>>> import numpy as np
>>> from numpy import linalg as LA
>>> np.set_printoptions(precision=2, suppress=True, linewidth=160)
>>> M = np.loadtxt("x.csv", delimiter=",")
>>> print(M)
[[ 2.  1. -1. -2.  3. -5. -3.]
 [ 1.  0.  0.  3.  3. -3.  2.]
 [ 0. -2.  4. -2. -5.  3.  4.]
 [-3.  3.  3.  0.  2.  2. -3.]
 [ 4.  4.  0.  0. -5.  1. -5.]
 [-3. -2. -4.  4. -1. -1. -1.]
 [ 1.  0. -1.  0. -4.  0.  0.]]
>>> M2 = LA.inv(M)
>>> (np.abs(M2) > 1e-9).astype(int)
array([[1, 1, 1, 1, 1, 1, 1],
       [1, 1, 1, 1, 1, 1, 1],
       [1, 1, 1, 1, 1, 1, 1],
       [1, 1, 1, 1, 1, 1, 1],
       [1, 1, 1, 1, 1, 1, 1],
       [1, 1, 1, 1, 1, 1, 1],
       [1, 1, 1, 1, 1, 1, 1]])
>>> round(LA.slogdet(M)[0], 2)
np.float64(-1.0)
>>> np.round(LA.inv(M2), 2) + 0
array([[ 2.,  1., -1., -2.,  3., -5., -3.],
       [ 1.,  0.,  0.,  3.,  3., -3.,  2.],
       [ 0., -2.,  4., -2., -5.,  3.,  4.],
       [-3.,  3.,  3.,  0.,  2.,  2., -3.],
       [ 4.,  4.,  0.,  0., -5.,  1., -5.],
       [-3., -2., -4.,  4., -1., -1., -1.],
       [ 1.,  0., -1.,  0., -4.,  0.,  0.]])
>>> np.round(M @ M2, 2) + 0
array([[1., 0., 0., 0., 0., 0., 0.],
       [0., 1., 0., 0., 0., 0., 0.],
       [0., 0., 1., 0., 0., 0., 0.],
       [0., 0., 0., 1., 0., 0., 0.],
       [0., 0., 0., 0., 1., 0., 0.],
       [0., 0., 0., 0., 0., 1., 0.],
       [0., 0., 0., 0., 0., 0., 1.]])
>>> round(LA.det(M) * LA.det(M2), 2)
np.float64(1.0)
>>> round(LA.cond(M), 2)
np.float64(16.37)
>>> LA.det(M) * M2
array([[   982.,   -568.,  -1690.,   7522.,  -6696.,     72.,  14536.],
       [  4642.,  -3644.,  10712.,  -8352.,   7256.,  10410., -28490.],
       [ -4350.,  -3512.,  -9502.,  -1810.,  -4452.,  -4292.,  11714.],
       [  1740.,  -5322.,  -2926.,    724.,  -4946.,  -5010.,   8768.],
       [  1333.,    736.,   1953.,   2333.,   -561.,   1091.,   9114.],
       [  6359.,   4268.,   2277.,   4115.,  -2979.,   1117.,  10626.],
       [  4438.,  -3252.,   5720.,  -2174.,   7140.,   7518., -18152.]])
>>> M.shape
(7, 7)
>>> np.diff(M, axis=0)
array([[-1., -1.,  1.,  5.,  0.,  2.,  5.],
       [-1., -2.,  4., -5., -8.,  6.,  2.],
       [-3.,  5., -1.,  2.,  7., -1., -7.],
       [ 7.,  1., -3.,  0., -7., -1., -2.],
       [-7., -6., -4.,  4.,  4., -2.,  4.],
       [ 4.,  2.,  3., -4., -3.,  1.,  1.]])
>>> M2 = M / np.sqrt((M ** 2).mean(axis=1, keepdims=True))
>>> print(LA.norm(M2, axis=1))
[2.65 2.65 2.65 2.65 2.65 2.65 2.65]
>>> LA.matrix_rank(M - M.mean(axis=1, keepdims=True))
np.int64(6)
>>> LA.matrix_rank(M2) == LA.matrix_rank(M)
np.True_
>>> vec = np.array([3, 3, 1, -2, 1, -3, 0])
>>> rhs = M @ vec
>>> rhs
array([ 30.,   9., -12.,  -1.,  16., -25.,  -2.])
>>> np.round(LA.solve(M, M[:, 2]), 2) + 0
array([0., 0., 1., 0., 0., 0., 0.])
>>> np.round(LA.solve(M, rhs), 2) + 0
array([ 3.,  3.,  1., -2.,  1., -3.,  0.])
>>> feats = np.load("arr.npy")
>>> feats
array([[-1., -2., -2.,  0.,  0., -2.,  0.],
       [-2., -1., -2.,  0.,  0., -2.,  0.],
       [-2., -2., -1.,  0.,  0., -2.,  0.],
       [ 0.,  0.,  0., -1., -2.,  0., -2.],
       [ 0.,  0.,  0., -2., -1.,  0., -2.],
       [-2., -2., -2.,  0.,  0., -1.,  0.],
       [ 0.,  0.,  0., -2., -2.,  0., -1.]])
>>> # equal to its transpose
>>> vec = np.array([0, 3, 2, 0, 0, 3, 0])
>>> rhs = feats @ vec
>>> rhs
array([-16., -13., -14.,   0.,   0., -13.,   0.])
>>> np.round(LA.solve(feats, feats[:, 2]), 2) + 0
array([0., 0., 1., 0., 0., 0., 0.])
>>> LA.solve(feats, rhs)
array([-0.,  3.,  2., -0., -0.,  3.,  0.])
